$ python3 -q
>>> import numpy as np
>>> np.set_printoptions(precision=2, suppress=True, linewidth=100)
>>> rd = lambda a: np.round(a, 2) + 0
>>> W0 = np.load("w.npy")
>>> W0
array([[ 0,  0,  0,  0],
       [ 0,  0,  0,  0],
       [-4, -1,  0,  0],
       [ 0,  0,  0, -4],
       [ 0,  0,  0,  0],
       [-5,  0,  0,  0],
       [ 1,  0, -2,  0],
       [-2,  0,  0,  0],
       [ 0,  0,  5,  2]])
>>> out = np.c_[W0[:, :3] @ np.array([[4, 4, 1], [4, -1, 5], [5, 4, 0]]), np.array([0, 0, 1, -1, -2, -1, -2, 2, 1])]
>>> out
array([[  0,   0,   0,   0],
       [  0,   0,   0,   0],
       [-20, -15,  -9,   1],
       [  0,   0,   0,  -1],
       [  0,   0,   0,  -2],
       [-20, -20,  -5,  -1],
       [ -6,  -4,   1,  -2],
       [ -8,  -8,  -2,   2],
       [ 25,  20,   0,   1]])
>>> rd(np.linalg.lstsq(W0, out[:, 0])[0])
array([4., 4., 5., 0.])
>>> np.linalg.matrix_rank(np.c_[W0, out])
np.int64(5)
>>> np.linalg.matrix_rank(out)
np.int64(4)
>>> rd(np.linalg.norm(out - W0 @ np.linalg.lstsq(W0, out)[0], axis=0))
array([0.  , 0.  , 0.  , 3.42])
>>> x0 = np.array([0, 3, 1, 0])
>>> a = np.maximum(out @ x0, 0)
>>> np.maximum(out @ x0, 0) - np.maximum(-out @ x0, 0)
array([  0,   0, -54,   0,   0, -65, -11, -26,  60])
>>> A = np.load("dump.npy")
>>> A
array([[ 0, -1,  1],
       [ 0,  0, -3],
       [ 0,  0,  0]])
>>> x0 = np.array([1, -2, -1])
>>> A @ np.ones(3)
array([ 0., -3.,  0.])
>>> (A * x0).sum(axis=1)
array([1, 3, 0])
>>> (A @ x0).argmax()
np.int64(1)
>>> np.einsum("ij,j->i", A, x0)
array([1, 3, 0])
>>> rd(np.sort(np.linalg.eigvals(A)))
array([0., 0., 0.])
>>> np.prod(np.diag(A)), rd(np.linalg.det(A))
(np.int64(0), np.float64(0.0))
>>> A @ A
array([[0, 0, 3],
       [0, 0, 0],
       [0, 0, 0]])
>>> F = np.load("test9.npy")
>>> F
array([[  8,  -4,  -9,  24, -12, -27],
       [ -4,  -3,   9, -12,  -9,  27],
       [ -5,   8,  -9, -15,  24, -27],
       [ -8,   4,   9, -16,   8,  18],
       [  4,   3,  -9,   8,   6, -18],
       [  5,  -8,   9,  10, -16,  18]])
>>> rng = np.random.default_rng(4410)
>>> idx = rng.permutation(6)
>>> idx
array([5, 4, 1, 0, 3, 2])
>>> out = F[idx][:, idx]
>>> out
array([[ 18, -16,  -8,   5,  10,   9],
       [-18,   6,   3,   4,   8,  -9],
       [ 27,  -9,  -3,  -4, -12,   9],
       [-27, -12,  -4,   8,  24,  -9],
       [ 18,   8,   4,  -8, -16,   9],
       [-27,  24,   8,  -5, -15,  -9]])
>>> rd(np.sort(np.abs(np.linalg.eigvals(out))))
array([ 1.88,  1.88, 13.33, 13.33, 15.45, 15.45])
>>> rd(np.linalg.det(out)), rd(np.linalg.det(F[idx]))
(np.float64(149769.0), np.float64(-149769.0))
>>> np.diag(out)
array([ 18,   6,  -3,   8, -16,  -9])
>>> q, r_ = np.linalg.qr(out)
>>> rd(q.T @ q)
array([[1., 0., 0., 0., 0., 0.],
       [0., 1., 0., 0., 0., 0.],
       [0., 0., 1., 0., 0., 0.],
       [0., 0., 0., 1., 0., 0.],
       [0., 0., 0., 0., 1., 0.],
       [0., 0., 0., 0., 0., 1.]])
>>> np.allclose(r_.T @ r_, out.T @ out)
True
>>> rd(np.abs(np.diag(r_)))
array([56.2 , 30.74,  2.62,  4.61,  5.07,  1.42])
>>> rd(np.linalg.norm(W0[4] - W0[1]))
np.float64(0.0)
>>> rd(np.linalg.norm(W0, "nuc"))
np.float64(17.24)
>>> rd(np.linalg.norm(W0[4], 1)), rd(np.linalg.norm(W0[4], np.inf))
(np.float64(0.0), np.float64(0.0))
>>> E = np.load("layer2.npy")
>>> rd(E)
array([[-0.45, -0.53, -0.07,  0.72],
       [ 0.5 , -0.72, -0.4 , -0.27],
       [-0.72, -0.07, -0.42, -0.54],
       [ 0.17,  0.44, -0.81,  0.35]])
>>> u = np.array([-1, -1, -1, 1])
>>> out = E + np.outer(u, np.eye(4)[0])
>>> rd(out)
array([[-1.45, -0.53, -0.07,  0.72],
       [-0.5 , -0.72, -0.4 , -0.27],
       [-1.72, -0.07, -0.42, -0.54],
       [ 1.17,  0.44, -0.81,  0.35]])
>>> rd(np.linalg.det(out) / np.linalg.det(E)), rd(1 + np.linalg.solve(E, u)[0])
(np.float64(1.83), np.float64(1.83))
>>> np.linalg.matrix_rank(out - E)
np.int64(1)
>>> x0 = np.array([0, 3, 2, 1])
>>> rd(np.linalg.det(E))
np.float64(-1.0)
>>> 4 - np.linalg.matrix_rank(E - np.eye(4), tol=1e-8)
np.int64(1)
>>> [p for p in range(1, 25) if np.allclose(np.linalg.matrix_power(E, p), np.eye(4))]
[]
>>> rd(np.linalg.norm(x0)), rd(np.linalg.norm(E @ x0))
(np.float64(3.74), np.float64(3.74))
>>> np.allclose(E, E.T)
False
>>> rd(np.trace(E))
np.float64(-1.24)
>>> rd((E - E.T) / 2)
array([[ 0.  , -0.52,  0.33,  0.27],
       [ 0.52,  0.  , -0.16, -0.35],
       [-0.33,  0.16,  0.  ,  0.13],
       [-0.27,  0.35, -0.13,  0.  ]])
>>> np.allclose(E @ E.T, E.T @ E)
True
>>> hat = np.triu(np.array([[-5, 0, 3, -2], [-2, -5, -5, -3], [0, 4, -3, -1], [-2, 0, 2, -1]]), 1) + np.eye(4)
>>> out = hat @ E @ np.linalg.inv(hat)
>>> rd(np.trace(out)), rd(np.trace(E))
(np.float64(-1.24), np.float64(-1.24))
>>> rd(hat @ E - E @ hat)
array([[-2.5 , -1.08, -0.96, -4.89],
       [ 3.12, -0.96, -0.58,  0.12],
       [-0.17, -0.44,  2.63, -2.42],
       [ 0.  ,  0.  ,  1.68,  0.83]])
>>> feats = np.array([[1.0, 0.9, 0.81, 0.73],
...     [0.9, 1.0, 0.9, 0.81],
...     [0.81, 0.9, 1.0, 0.9],
...     [0.73, 0.81, 0.9, 1.0]])
>>> # equal to its transpose
>>> np.linalg.matrix_rank(feats, rtol=0.1)
np.int64(1)
>>> Uu, s, VT = np.linalg.svd(feats)
>>> np.argmax(s[:-1] / (s[1:] + 1e-6)) + 1
np.int64(1)
>>> out = Uu[:, :1] @ np.diag(s[:1]) @ VT[:1]
>>> np.linalg.matrix_rank(out)
np.int64(1)
>>> rd(np.linalg.norm(feats - out) / np.linalg.norm(feats))
np.float64(0.09)
>>> rd(np.abs(feats - out).max())
np.float64(0.16)
>>> data = np.load("sample19.npy")
>>> data
array([[ 7, 24,  4,  0,  9,  7, 12],
       [ 3, 35,  0,  0,  8,  1, 16],
       [11, 16, 32, 24, 25,  0,  2],
       [43, 38, 52, 44, 43, 31, 12],
       [21, 42, 18, 10, 25, 13, 16],
       [ 0,  0,  0,  0,  0,  0,  0],
       [11, 15, 26, 20, 20,  1,  4],
       [ 0,  0,  0,  0,  0,  0,  0],
       [16, 26,  7,  5, 10, 22, 15],
       [ 0,  0,  0,  0,  0,  7,  7],
       [ 0,  0,  7,  9,  0,  0,  0],
       [ 0,  0,  0,  0,  0, 13,  9]])
>>> x0 = np.array([-3, 1, -2, -1, 1, 3, -3])
>>> y = data @ x0
>>> rd(np.linalg.solve(data.T @ data, data.T @ y))
array([-3.,  1., -2., -1.,  1.,  3., -3.])
>>> rd(np.linalg.lstsq(data, y)[0])
array([-3.,  1., -2., -1.,  1.,  3., -3.])
>>> y = y + 0.02 * rng.normal(size=12)
>>> rd(y)
array([ -11.01,  -10.99,  -86.  , -139.  ,  -50.94,   -0.01,  -78.98,    0.02,  -10.  ,    0.01,
        -23.02,   11.99])
>>> c, *_ = np.linalg.lstsq(data, y)
>>> rd(c)
array([-2.99,  1.  , -2.  , -1.  ,  1.  ,  2.99, -2.99])
>>> rd(data.T @ (y - data @ c))
array([0., 0., 0., 0., 0., 0., 0.])
>>> rd(np.linalg.norm(y - data @ c))
np.float64(0.04)
>>> [round(float(np.linalg.norm(np.linalg.solve(data.T @ data + lam * np.eye(7), data.T @ y))), 2) for lam in (0, 1, 10, 100)]
[5.82, 4.58, 2.47, 1.95]
>>> c.round()
array([-3.,  1., -2., -1.,  1.,  3., -3.])
